$ ipython --no-banner

In [1]: import numpy as np

In [2]: np.set_printoptions(precision=3, suppress=True, linewidth=140, floatmode="fixed")

In [3]: M = np.load("layer14.npy")

In [4]: M
Out[4]: 
array([[ 2.875,  3.781,  6.328,  7.285,  2.109,  9.041],
       [ 2.831,  4.103,  6.220,  6.913,  2.345,  9.312],
       [ 3.084,  4.435,  5.892,  6.956,  2.342,  9.068],
       [ 3.218,  3.770,  5.433,  6.584,  2.357,  8.824],
       [ 2.913,  4.194,  6.142,  6.692,  2.399,  8.971],
       [ 2.901,  3.937,  6.072,  7.232,  1.928,  8.495],
       [ 3.268,  4.379,  5.964,  6.837,  1.878,  8.920],
       [ 2.934,  4.160,  5.956,  6.578,  2.630,  9.421],
       [ 3.044,  4.069,  5.818,  6.712,  1.995,  9.297],
       [ 4.876,  9.308, -0.136,  1.487,  8.193,  8.041],
       [ 4.921,  9.401, -0.015,  1.987,  7.968,  8.059],
       [ 5.761,  9.174, -0.230,  2.054,  7.855,  7.513],
       [ 5.179,  8.970,  0.824,  1.563,  7.862,  7.914],
       [ 4.673,  9.011,  0.268,  2.047,  8.073,  7.627],
       [ 4.997,  8.980, -0.089,  1.790,  8.316,  7.734],
       [ 5.021,  8.860, -0.412,  2.220,  7.391,  8.274],
       [ 5.803,  8.919, -0.629,  1.622,  8.386,  8.098],
       [ 5.251,  8.782,  0.204,  1.662,  7.883,  7.689],
       [ 1.298,  4.923,  6.241,  7.496,  1.490,  3.207],
       [ 1.197,  5.124,  5.597,  7.628,  0.610,  2.776],
       [ 1.113,  5.274,  5.533,  8.232,  0.835,  3.662],
       [ 0.697,  4.977,  6.025,  7.933,  1.175,  2.790],
       [ 0.614,  5.002,  5.765,  8.287,  1.024,  2.901],
       [ 1.445,  5.001,  5.787,  7.640,  0.781,  2.242],
       [ 0.766,  5.071,  6.201,  8.067,  1.065,  2.991],
       [ 0.637,  4.710,  6.423,  8.105,  0.688,  3.119],
       [ 0.909,  5.039,  5.855,  8.332,  1.092,  3.143]])

In [5]: Xc = M - M.mean(axis=0)

In [6]: evecs = np.linalg.svd(Xc)[2][:3]

In [7]: out = Xc - Xc @ evecs.T @ evecs

In [8]: (Xc @ evecs.T).std(axis=0)
Out[8]: array([5.721, 2.522, 0.329])

In [9]: np.linalg.norm(out, axis=1).round(6).argmax()
Out[9]: np.int64(23)

In [10]: sig = 10 * 0.5 ** np.arange(6)

In [11]: rng = np.random.default_rng(314588)

In [12]: mat = rng.normal(size=(28, 6)) * rng.permutation(sig)

In [13]: mat
Out[13]: 
array([[ -2.170,  -0.747,  -1.287,  -4.020,   0.499,   0.883],
       [-14.687,  -0.761,   1.289,  -0.826,   0.055,   1.150],
       [-24.815,   0.716,   0.624,   3.827,   0.208,   0.664],
       [-20.435,   0.399,   4.454, -10.847,  -0.589,   0.121],
       [ 15.247,  -0.360,   3.863,   3.534,   0.131,   1.571],
       [  2.413,  -0.110,   0.912,   0.012,  -0.380,  -0.592],
       [ -4.735,   0.371,   4.927,   2.478,  -0.095,  -1.277],
       [ -6.054,   0.198,  -1.876,   5.329,  -0.241,  -0.777],
       [ -2.204,   1.147,   2.525,  -7.713,  -0.090,  -1.605],
       [  2.486,  -0.456,  -4.888,   0.685,  -0.053,  -0.925],
       [ -1.302,   0.001,   3.901,   2.716,   0.631,  -1.291],
       [ -0.041,   0.384,   0.105,   9.526,   0.338,  -0.050],
       [ 16.489,   1.216,   1.778,   9.428,   0.401,   0.004],
       [-12.440,  -0.402,  -1.885,  -9.893,   0.007,   0.235],
       [ -3.440,   0.425,  -2.463,  -5.870,  -0.185,  -0.567],
       [ -5.853,   0.182,   3.505,   6.817,  -0.343,  -1.660],
       [ -8.112,   0.708,  -1.106, -16.177,  -0.498,  -2.567],
       [  7.089,  -0.785,   3.183,  -5.778,   0.400,   0.393],
       [  2.352,  -0.737,   2.274,  -2.244,  -0.335,   0.113],
       [ -2.777,  -0.377,  -2.090,   1.347,   0.471,   0.908],
       [  7.898,  -0.167,  -0.817,   4.845,  -0.311,   1.412],
       [ -6.912,  -0.192,  -0.515,   1.234,  -0.720,   1.148],
       [  3.879,  -0.565,   0.160,  -4.830,  -0.427,  -1.649],
       [  6.198,   0.636,  -3.298,   0.575,   0.089,   0.413],
       [ 14.131,   0.304,  -1.341,   4.165,  -0.142,   0.321],
       [ -9.699,  -0.642,  -2.173,   5.523,   0.343,  -0.134],
       [  3.596,  -0.356,   0.868,   0.280,   0.223,   0.181],
       [ -9.332,   1.146,  -1.323,  -4.907,  -0.041,   3.194]])

In [14]: out = np.c_[mat[:, :2] @ np.array([[2, 0], [1, 0]]), np.array([-3, 4, 3, 2, 5, 0, 4, 0, -4, 1, 0, 4, 0, -5, -2, -2, -1, 5, -2, -4, -1, -4, -2, 2, 0, 0, -1, -4])]

In [15]: out
Out[15]: 
array([[ -5.088,   0.000,  -3.000],
       [-30.135,   0.000,   4.000],
       [-48.914,   0.000,   3.000],
       [-40.471,   0.000,   2.000],
       [ 30.133,   0.000,   5.000],
       [  4.716,   0.000,   0.000],
       [ -9.099,   0.000,   4.000],
       [-11.911,   0.000,   0.000],
       [ -3.262,   0.000,  -4.000],
       [  4.517,   0.000,   1.000],
       [ -2.604,   0.000,   0.000],
       [  0.303,   0.000,   4.000],
       [ 34.193,   0.000,   0.000],
       [-25.281,   0.000,  -5.000],
       [ -6.454,   0.000,  -2.000],
       [-11.523,   0.000,  -2.000],
       [-15.516,   0.000,  -1.000],
       [ 13.394,   0.000,   5.000],
       [  3.967,   0.000,  -2.000],
       [ -5.931,   0.000,  -4.000],
       [ 15.629,   0.000,  -1.000],
       [-14.016,   0.000,  -4.000],
       [  7.193,   0.000,  -2.000],
       [ 13.032,   0.000,   2.000],
       [ 28.566,   0.000,   0.000],
       [-20.041,   0.000,   0.000],
       [  6.836,   0.000,  -1.000],
       [-17.518,   0.000,  -4.000]])

In [16]: np.round(np.linalg.norm(out - mat @ np.linalg.lstsq(mat, out)[0], axis=0), 3) + 0
Out[16]: array([ 0.000,  0.000, 13.294])

In [17]: np.linalg.norm(np.linalg.qr(mat)[0].T @ out, axis=0) ** 2 / ((out ** 2).sum(axis=0) + 1e-12)
Out[17]: array([1.000, 0.000, 0.242])

In [18]: np.linalg.matrix_rank(out)
Out[18]: np.int64(2)

In [19]: np.linalg.matrix_rank(np.c_[mat, out])
Out[19]: np.int64(7)
